% ipython --no-banner

In [1]: import numpy as np

In [2]: np.set_printoptions(suppress=True, linewidth=160)

In [3]: A = np.load("out13.npy")

In [4]: A
Out[4]: 
array([[ -0.4,   2. ,  -1.5,   1.1,   1.8,  -0.2],
       [ -0.7, -10.5,   1.3,  -1. ,  -2. ,  -0.8],
       [ -1.8,  -4. ,  -0.2,  -1. ,   0.7,  -1.6],
       [ -0.1,  -5. ,   0.5,   0. ,  -0.5,   2. ],
       [ -0.2,  10.5,  -2.4,   1.3,  -1.9,  -0.5],
       [  0.4,   7. ,   1.8,   1.1,   0.8,  -1.9],
       [ -0.3,  -5.5,   0.7,  -1.9,   0.3,  -0.5],
       [  0.3,   8.5,  -0.6,   1.8,  -0.1,  -0.3],
       [  0.2,  -1.5,  -0.6,  -0.1,  -0.5,  -0.9],
       [ -0.5,  -3.5,   0.1,   0.4,   0.8,  -0.1],
       [  0.4,  -2.5,  -1. ,  -0.6,   0.4,  -0.3]])

In [5]: x0 = np.array([1, 1, 3, 2, 3, 2])

In [6]: target = A @ x0

In [7]: np.round(np.linalg.solve(A.T @ A, A.T @ target), 1)
Out[7]: array([1., 1., 3., 2., 3., 2.])

In [8]: np.round(np.linalg.lstsq(A, target)[0], 1)
Out[8]: array([1., 1., 3., 2., 3., 2.])

In [9]: rng = np.random.default_rng(57473)

In [10]: target = target + 0.1 * rng.normal(size=11)

In [11]: target.round(1)
Out[11]: array([  4.3, -17. ,  -9.5,  -1.2,  -1. ,  13.6,  -7.6,   9.7,  -6.6,  -0.6,  -5.9])

In [12]: c, *_ = np.linalg.lstsq(A, target)

In [13]: [round(float(np.linalg.norm(np.linalg.solve(A.T @ A + lam * np.eye(6), A.T @ target))), 2) for lam in (0, 1, 10, 100)]
Out[13]: [5.31, 4.88, 2.98, 1.02]

In [14]: np.round(A.T @ (target - A @ c), 1) + 0
Out[14]: array([0., 0., 0., 0., 0., 0.])

In [15]: P = A @ np.linalg.solve(A.T @ A, A.T)

In [16]: np.round(np.linalg.eigvalsh(P), 1) + 0
Out[16]: array([0., 0., 0., 0., 0., 1., 1., 1., 1., 1., 1.])

In [17]: np.linalg.matrix_rank(np.eye(11) - P)
Out[17]: np.int64(5)

In [18]: np.round(np.diag(P), 1)
Out[18]: array([0.6, 0.8, 0.8, 0.5, 0.8, 0.8, 0.4, 0.3, 0.4, 0.3, 0.5])

In [19]: np.trace(P)
Out[19]: np.float64(6.0)

In [20]: np.round(P @ A[:, 0], 1)
Out[20]: array([-0.4, -0.7, -1.8, -0.1, -0.2,  0.4, -0.3,  0.3,  0.2, -0.5,  0.4])

In [21]: mat = np.loadtxt("m.csv", delimiter=",")

In [22]: mat
Out[22]: 
array([[ -1.,  -5.,  -2.,   5.,   1.,  -4.,   2.,  -2.,  -5.,   5.,   0.,  -5.,   1.,   3.],
       [  0.,  -4.,  -5.,   9.,  -4.,  -9.,   2.,  -3.,  -6.,   1.,  -5., -10.,   6.,   8.],
       [  3.,  -4.,  -8.,  10.,   1., -14.,   2.,  -8., -11.,   5.,  -6., -11.,   8.,  12.],
       [  3.,  -4., -10.,  13.,  -1., -17.,   7.,  -8., -14.,   2.,  -1.,  -8.,  13.,  16.],
       [ -2.,  -4.,  -7.,  17.,  -2., -13.,   7.,  -4.,  -9.,   4.,   3.,  -6.,  11.,  15.],
       [  3.,  -7.,  -4.,  14.,  -5., -12.,  11.,   1.,  -8.,   0.,   1.,  -8.,  14.,  19.],
       [ -1.,  -2.,  -1.,  16.,  -3., -14.,  14.,   3.,  -9.,  -3.,   5.,  -9.,  16.,  14.],
       [  1.,  -3.,  -5.,  18.,  -7., -15.,  12.,   3.,  -8.,  -4.,  10.,  -5.,  18.,  16.],
       [ -3.,   0.,  -9.,  16.,  -8., -20.,  12.,   0.,  -5.,  -3.,  11.,  -9.,  22.,  15.],
       [ -7.,  -3., -11.,  17.,  -6., -20.,  16.,  -5.,  -3.,  -1.,  16.,  -5.,  27.,  19.],
       [-11.,   1.,  -7.,  15.,  -9., -16.,  19.,  -3.,  -1.,  -3.,  17.,  -3.,  29.,  15.],
       [ -7.,   0., -10.,  14., -14., -18.,  23.,  -7.,   2.,  -6.,  13.,   1.,  29.,  14.],
       [-12.,   2.,  -6.,  13., -13., -17.,  19.,  -2.,  -2.,  -2.,  13.,   2.,  26.,  17.],
       [ -8.,   2.,  -3.,  15., -15., -18.,  21.,  -7.,   0.,  -6.,  18.,   4.,  23.,  18.],
       [ -5.,  -3.,   0.,  17., -15., -17.,  24.,  -3.,  -3.,  -2.,  16.,   6.,  24.,  20.],
       [-10.,  -1.,   0.,  15., -12., -16.,  19.,   0.,  -4.,   0.,  20.,   6.,  26.,  15.],
       [ -6.,   1.,   1.,  11.,  -8., -14.,  19.,   4.,  -5.,   0.,  21.,  11.,  23.,  17.],
       [ -4.,   3.,   5.,   9.,  -8.,  -9.,  14.,   8.,  -7.,  -5.,  17.,   8.,  21.,  19.],
       [ -3.,  -1.,   3.,   6.,  -7., -12.,  17.,   3.,  -3.,  -2.,  20.,   5.,  16.,  17.],
       [  0.,  -5.,  -2.,   3.,  -7., -15.,  22.,   8.,  -4.,   0.,  19.,   1.,  12.,  16.],
       [  3.,  -8.,   0.,   5., -12., -19.,  19.,  13.,  -6.,  -1.,  15.,   5.,  11.,  18.],
       [ -1.,  -9.,   2.,   4., -15., -19.,  20.,  15.,  -4.,  -6.,  20.,   2.,  15.,  18.],
       [  1., -14.,   3.,   6., -13., -15.,  17.,  14.,  -2., -10.,  16.,   5.,  11.,  21.],
       [  5., -10.,   2.,   9., -12., -17.,  19.,  17.,  -5., -14.,  14.,   8.,   7.,  19.],
       [ 10., -15.,  -2.,  14., -10., -15.,  22.,  16.,  -3., -16.,  13.,  11.,   9.,  19.],
       [  5., -10.,  -3.,  15.,  -9., -11.,  27.,  12.,   2., -20.,   9.,   6.,   8.,  24.],
       [  0., -14.,   1.,  16., -13., -12.,  32.,  11.,   3., -21.,  14.,   4.,   4.,  22.],
       [  3., -10.,   6.,  13., -16.,  -8.,  34.,  15.,  -2., -24.,   9.,   5.,   0.,  27.],
       [  4.,  -8.,   5.,  13., -16.,  -7.,  34.,  12.,  -1., -21.,  12.,   1.,   5.,  29.],
       [  3.,  -4.,   6.,   8., -19.,  -6.,  29.,  14.,   3., -25.,  14.,  -2.,  10.,  29.],
       [ -1.,  -7.,   2.,   5., -15.,  -7.,  26.,  11.,   1., -28.,  14.,   1.,   6.,  25.],
       [ -4., -12.,   4.,   3., -12.,  -7.,  26.,  10.,   1., -30.,  14.,   5.,   4.,  27.],
       [ -9., -11.,   5.,  -2., -12., -10.,  29.,   9.,  -3., -30.,  16.,   2.,   0.,  29.],
       [ -4.,  -8.,   2.,  -3.,  -8., -11.,  34.,   8.,  -2., -32.,  21.,   7.,   0.,  24.],
       [ -1., -11.,   3.,  -7., -12., -14.,  32.,   4.,  -5., -30.,  26.,   8.,  -2.,  22.],
       [  1.,  -8.,   8.,  -8., -17., -17.,  33.,   9.,  -6., -33.,  26.,   8.,   3.,  19.],
       [  4.,  -3.,   3., -13., -16., -19.,  37.,   8.,  -2., -31.,  25.,  10.,   3.,  17.],
       [  0.,   2.,  -2., -16., -11., -18.,  42.,  10.,  -2., -36.,  25.,   6.,   0.,  18.],
       [  2.,  -2.,   1., -20.,  -8., -20.,  40.,  13.,   1., -31.,  28.,   2.,   1.,  18.],
       [  5.,  -4.,   4., -17., -12., -24.,  36.,  15.,   4., -36.,  23.,   3.,   1.,  20.],
       [  9.,  -8.,   5., -21., -14., -23.,  35.,  12.,   3., -39.,  21.,   8.,   5.,  22.],
       [ 14.,  -5.,   9., -26., -18., -27.,  40.,  14.,   6., -37.,  23.,  12.,   7.,  19.],
       [ 19.,  -6.,   6., -28., -18., -25.,  41.,  10.,   1., -41.,  24.,  17.,  11.,  16.],
       [ 17., -10.,   6., -26., -16., -30.,  38.,   8.,   1., -39.,  27.,  20.,  15.,  21.],
       [ 20., -10.,   2., -30., -16., -31.,  39.,   7.,  -4., -44.,  26.,  20.,  13.,  25.],
       [ 20.,  -5.,   1., -26., -18., -36.,  40.,   3.,  -6., -42.,  26.,  20.,  11.,  23.],
       [ 21.,  -4.,   6., -31., -18., -41.,  36.,   8.,  -1., -38.,  24.,  19.,  14.,  24.],
       [ 18.,  -6.,   6., -34., -21., -36.,  39.,   4.,  -3., -41.,  26.,  20.,  13.,  25.],
       [ 16.,  -3.,   2., -39., -24., -32.,  44.,   2.,  -8., -41.,  26.,  23.,  12.,  24.],
       [ 20.,  -5.,   1., -43., -29., -29.,  39.,   7.,  -4., -40.,  21.,  27.,  13.,  22.]])

In [23]: cent = mat[[7, 3]].astype(float)

In [24]: for _ in range(6):
    ...:     idx = np.linalg.norm(mat[:, None] - cent, axis=-1).argmin(axis=1)
    ...:     cent = np.array([mat[idx == j].mean(axis=0) for j in range(2)])
    ...: 

In [25]: idx
Out[25]: array([1, 1, 1, 1, 1, 1, 1, 1, 1, 1, 1, 1, 1, 1, 1, 1, 1, 1, 1, 1, 1, 1, 1, 1, 1, 1, 1, 0, 1, 0, 0, 0, 0, 0, 0, 0, 0, 0, 0, 0, 0, 0, 0, 0, 0, 0, 0, 0, 0, 0])

In [26]: np.abs(cent[1] - cent[0]).argmax()
Out[26]: np.int64(9)
